$ python -q
>>> import numpy as np
>>> np.set_printoptions(precision=2, suppress=True, linewidth=100)
>>> feats = np.load("test17.npy")
>>> feats
array([[  1.29,   0.57,   5.12,  -1.89],
       [  0.55,   0.4 ,   2.5 ,  -0.83],
       [ -1.15,  -0.54,  -4.37,   1.48],
       [ -0.62,  -0.35,  -2.38,   1.  ],
       [  3.17,   1.51,  12.38,  -4.66],
       [  0.22,   0.11,   0.44,  -0.26],
       [ -3.52,  -1.77, -14.  ,   5.28],
       [ -0.87,  -0.51,  -4.05,   1.3 ],
       [  1.24,   0.46,   3.59,  -1.41],
       [ -0.99,  -0.55,  -4.04,   1.48],
       [  1.64,   0.9 ,   6.56,  -2.49],
       [  0.51,   0.38,   2.47,  -0.69],
       [ -0.2 ,   0.06,  -1.11,   0.39],
       [ -2.15,  -1.21,  -8.  ,   3.05],
       [ -1.41,  -0.89,  -6.28,   2.28],
       [ -0.49,  -0.05,  -1.93,   0.6 ],
       [ -0.1 ,  -0.14,  -1.02,   0.33],
       [ -0.19,   0.22,   0.35,  -0.16],
       [ -0.19,  -0.03,  -0.71,   0.31],
       [ -1.34,  -0.46,  -5.21,   2.21],
       [ -1.21,  -0.6 ,  -4.25,   1.54],
       [  4.36,   2.28,  17.89,  -6.65],
       [  1.53,   0.72,   5.62,  -2.24],
       [  1.38,   0.78,   6.04,  -2.33],
       [  1.01,   0.54,   4.46,  -1.65],
       [  1.81,   0.81,   7.8 ,  -2.89],
       [  3.81,   2.04,  15.88,  -5.72]])
>>> left, sigma, vt = np.linalg.svd(feats)
>>> np.argmax(sigma[:-1] / (sigma[1:] + 1e-6)) + 1
np.int64(1)
>>> B = left[:, :1] @ np.diag(sigma[:1]) @ vt[:1]
>>> round(np.abs(feats - B).max(), 2)
np.float64(0.33)
>>> round(float(np.linalg.norm(feats - B) / np.linalg.norm(feats)), 2)
0.02
>>> print(np.linalg.matrix_rank(B))
1
>>> np.round(np.linalg.norm(feats - B, 2), 2), round(sigma[1], 2)
(np.float64(0.7), np.float64(0.7))
>>> rng = np.random.default_rng(979)
>>> lab = rng.permutation(4)
>>> B = feats[:, lab] * rng.choice([-1, 1], 4)
>>> B
array([[  1.89,  -0.57,  -1.29,  -5.12],
       [  0.83,  -0.4 ,  -0.55,  -2.5 ],
       [ -1.48,   0.54,   1.15,   4.37],
       [ -1.  ,   0.35,   0.62,   2.38],
       [  4.66,  -1.51,  -3.17, -12.38],
       [  0.26,  -0.11,  -0.22,  -0.44],
       [ -5.28,   1.77,   3.52,  14.  ],
       [ -1.3 ,   0.51,   0.87,   4.05],
       [  1.41,  -0.46,  -1.24,  -3.59],
       [ -1.48,   0.55,   0.99,   4.04],
       [  2.49,  -0.9 ,  -1.64,  -6.56],
       [  0.69,  -0.38,  -0.51,  -2.47],
       [ -0.39,  -0.06,   0.2 ,   1.11],
       [ -3.05,   1.21,   2.15,   8.  ],
       [ -2.28,   0.89,   1.41,   6.28],
       [ -0.6 ,   0.05,   0.49,   1.93],
       [ -0.33,   0.14,   0.1 ,   1.02],
       [  0.16,  -0.22,   0.19,  -0.35],
       [ -0.31,   0.03,   0.19,   0.71],
       [ -2.21,   0.46,   1.34,   5.21],
       [ -1.54,   0.6 ,   1.21,   4.25],
       [  6.65,  -2.28,  -4.36, -17.89],
       [  2.24,  -0.72,  -1.53,  -5.62],
       [  2.33,  -0.78,  -1.38,  -6.04],
       [  1.65,  -0.54,  -1.01,  -4.46],
       [  2.89,  -0.81,  -1.81,  -7.8 ],
       [  5.72,  -2.04,  -3.81, -15.88]])
>>> left, _, vt = np.linalg.svd(feats.T @ B)
>>> np.round(np.linalg.lstsq(feats, B)[0], 2) + 0
array([[ 0.,  0., -1.,  0.],
       [ 0., -1.,  0.,  0.],
       [ 0.,  0.,  0., -1.],
       [-1.,  0.,  0.,  0.]])
